>>> import numpy as np
>>> np.set_printoptions(precision=2, suppress=True, linewidth=200, sign=" ")
>>> def rnd(a):
...     return np.round(a, 2) + 0
... 
>>> E = np.array([[-1.8, 0.98, 0.67, -1.41],
...     [-0.1, -0.1, 0.0, 1.8],
...     [0.5, 0.5, -0.5, -0.9],
...     [-1.8, 1.0, 0.7, -1.4],
...     [0.8, -0.1, -0.5, 1.7],
...     [-0.5, -0.9, 0.3, -1.5],
...     [-0.9, 1.3, -0.5, 2.9]])
>>> proj = E @ np.linalg.solve(E.T @ E, E.T)
>>> print(rnd(np.diag(proj)))
[ 0.43  0.32  0.73  0.45  0.17  0.97  0.92]
>>> rnd(np.linalg.eigvalsh(proj))
array([ 0.,  0.,  0.,  1.,  1.,  1.,  1.])
>>> np.linalg.matrix_rank(np.eye(7) - proj)
np.int64(3)
>>> other = np.array([[3, 4, 0], [5, 5, 1], [4, 7, 0]])
>>> arr = np.block([[np.zeros((3, 3)), other], [other.T, np.zeros((3, 3))]])
>>> arr
array([[ 0.,  0.,  0.,  3.,  4.,  0.],
       [ 0.,  0.,  0.,  5.,  5.,  1.],
       [ 0.,  0.,  0.,  4.,  7.,  0.],
       [ 3.,  5.,  4.,  0.,  0.,  0.],
       [ 4.,  5.,  7.,  0.,  0.,  0.],
       [ 0.,  1.,  0.,  0.,  0.,  0.]])
>>> # symmetric
>>> W1 = np.array([[1, 2, 4, 2, 1],
...     [0, 5, 5, 2, 5],
...     [1, 0, 1, 3, 1],
...     [3, 4, 1, 2, 5],
...     [1, 4, 2, 3, 5],
...     [3, 0, 1, 3, 5]])
>>> b = np.array([2, 2, 1, 2, 1])
>>> act = np.maximum(arr @ W1 + b, 0)
>>> print((act > 0).astype(int))
[[ 1  1  1  1  1]
 [ 1  1  1  1  1]
 [ 1  1  1  1  1]
 [ 1  1  1  1  1]
 [ 1  1  1  1  1]
 [ 1  1  1  1  1]]
>>> act
array([[ 15.,  30.,  12.,  20.,  36.],
       [ 25.,  42.,  17.,  30.,  56.],
       [ 21.,  46.,  19.,  31.,  56.],
       [  9.,  33.,  42.,  30.,  33.],
       [ 13.,  35.,  49.,  41.,  37.],
       [  2.,   7.,   6.,   4.,   6.]])
>>> (act > 0).mean(axis=0)
array([ 1.,  1.,  1.,  1.,  1.])
>>> C = np.array([[-2, 0], [1, 0], [-2, 2], [-1, 1], [0, 0]])
>>> W1 @ C
array([[-10,  10],
       [ -7,  12],
       [ -7,   5],
       [ -6,   4],
       [ -5,   7],
       [-11,   5]])
>>> (act @ C).round(6).argmax(axis=1)
array([ 1,  1,  1,  1,  1,  1])
>>> act @ C
array([[ -44.,   44.],
       [ -72.,   64.],
       [ -65.,   69.],
       [ -99.,  114.],
       [-130.,  139.],
       [ -13.,   16.]])
>>> x0 = np.array([0, 4, 0, 4, 2, 0])
>>> h1 = np.maximum(arr @ x0, 0)
>>> print(np.maximum(arr @ (3 * x0), 0))
[ 60.  90.  90.  60.  60.  12.]
>>> np.maximum(arr @ x0, 0) - np.maximum(-arr @ x0, 0)
array([ 20.,  30.,  30.,  20.,  20.,   4.])
>>> rnd(np.tanh(arr @ x0))
array([ 1.,  1.,  1.,  1.,  1.,  1.])
>>> print(h1)
[ 20.  30.  30.  20.  20.   4.]
>>> arr * (h1 > 1e-9)[:, None]
array([[ 0.,  0.,  0.,  3.,  4.,  0.],
       [ 0.,  0.,  0.,  5.,  5.,  1.],
       [ 0.,  0.,  0.,  4.,  7.,  0.],
       [ 3.,  5.,  4.,  0.,  0.,  0.],
       [ 4.,  5.,  7.,  0.,  0.,  0.],
       [ 0.,  1.,  0.,  0.,  0.,  0.]])
>>> M = np.load("out0.npy")
>>> print(M)
[[-3  0  0  0  0  0  0]
 [ 0 -3  0  0  0  0  0]
 [ 0  0 -3  0  0  0  0]
 [ 0  0  0  0  0  0  0]
 [ 0  0  0  0  2  0  0]
 [ 0  0  0  0  0 -1  0]
 [ 0  0  0  0  0  0 -2]]
>>> rk = np.linalg.matrix_rank(M)
>>> rk
np.int64(6)
>>> N = np.linalg.svd(M)[2][rk:].T
>>> N @ N.T
array([[ 0.,  0.,  0.,  0.,  0.,  0.,  0.],
       [ 0.,  0.,  0.,  0.,  0.,  0.,  0.],
       [ 0.,  0.,  0.,  0.,  0.,  0.,  0.],
       [ 0.,  0.,  0.,  1.,  0.,  0.,  0.],
       [ 0.,  0.,  0.,  0.,  0.,  0.,  0.],
       [ 0.,  0.,  0.,  0.,  0.,  0.,  0.],
       [ 0.,  0.,  0.,  0.,  0.,  0.,  0.]])
>>> [int(np.linalg.matrix_rank(np.delete(M, i, axis=0))) for i in range(7)]
[5, 5, 5, 6, 5, 5, 5]
>>> [int(np.linalg.matrix_rank(M[:, :j + 1])) for j in range(7)]
[1, 2, 3, 3, 4, 5, 6]
>>> [int(np.linalg.matrix_rank(M[:i])) for i in range(1, len(M) + 1)]
[1, 2, 3, 3, 4, 5, 6]
>>> rnd(np.linalg.eigvalsh(M).min())
np.float64(-3.0)
>>> feats = np.loadtxt("case11.csv", delimiter=",")
>>> feats
array([[ 9.,  1.,  8.,  0.],
       [ 3.,  0.,  2.,  0.],
       [ 9.,  1.,  8.,  0.],
       [ 9.,  1.,  8.,  0.],
       [ 7.,  0.,  6.,  0.],
       [ 3.,  0.,  2.,  0.],
       [ 5.,  0.,  4.,  0.],
       [ 9.,  1.,  8.,  0.],
       [ 7.,  0.,  6.,  0.],
       [ 3.,  0.,  2.,  0.],
       [ 7.,  0.,  6.,  0.],
       [ 7.,  0.,  6.,  0.],
       [ 3.,  0.,  2.,  0.],
       [ 7.,  0.,  6.,  0.],
       [ 3.,  0.,  2.,  0.],
       [ 9.,  1.,  8.,  0.],
       [ 7.,  0.,  6.,  0.],
       [ 9.,  1.,  8.,  0.],
       [ 5.,  0.,  4.,  0.],
       [ 7.,  0.,  6.,  0.],
       [ 5.,  0.,  4.,  0.],
       [ 7.,  0.,  6.,  0.],
       [ 9.,  1.,  8.,  0.],
       [ 9.,  1.,  8.,  0.],
       [ 5.,  0.,  4.,  0.],
       [ 9.,  1.,  8.,  0.]])
>>> rnd(np.linalg.norm(feats, axis=0))
array([ 35.58,   3.  ,  30.79,   0.  ])
>>> rnd(np.linalg.norm(feats, axis=1))
array([ 12.08,   3.61,  12.08,  12.08,   9.22,   3.61,   6.4 ,  12.08,   9.22,   3.61,   9.22,   9.22,   3.61,   9.22,   3.61,  12.08,   9.22,  12.08,   6.4 ,   9.22,   6.4 ,   9.22,  12.08,  12.08,
         6.4 ,  12.08])
>>> feats[12] @ feats[0]
np.float64(43.0)
>>> rnd(np.linalg.norm(feats[12], 1)), rnd(np.linalg.norm(feats[12], np.inf))
(np.float64(5.0), np.float64(3.0))
>>> rnd(np.linalg.norm(feats, 2))
np.float64(47.09)
>>> rk = np.linalg.matrix_rank(feats)
>>> rk
np.int64(3)
>>> N = np.linalg.svd(feats)[2][rk:].T
>>> np.allclose(feats @ N, 0)
True
>>> print([int(np.linalg.matrix_rank(feats[:, :j + 1])) for j in range(4)])
[1, 2, 3, 3]
>>> [int(np.linalg.matrix_rank(feats[:i])) for i in range(1, len(feats) + 1)]
[1, 2, 2, 2, 3, 3, 3, 3, 3, 3, 3, 3, 3, 3, 3, 3, 3, 3, 3, 3, 3, 3, 3, 3, 3, 3]
>>> N @ N.T
array([[ 0.,  0.,  0.,  0.],
       [ 0.,  0.,  0.,  0.],
       [ 0.,  0.,  0.,  0.],
       [ 0.,  0.,  0.,  1.]])
>>> print([int(np.linalg.matrix_rank(np.delete(feats, i, axis=0))) for i in range(26)])
[3, 3, 3, 3, 3, 3, 3, 3, 3, 3, 3, 3, 3, 3, 3, 3, 3, 3, 3, 3, 3, 3, 3, 3, 3, 3]
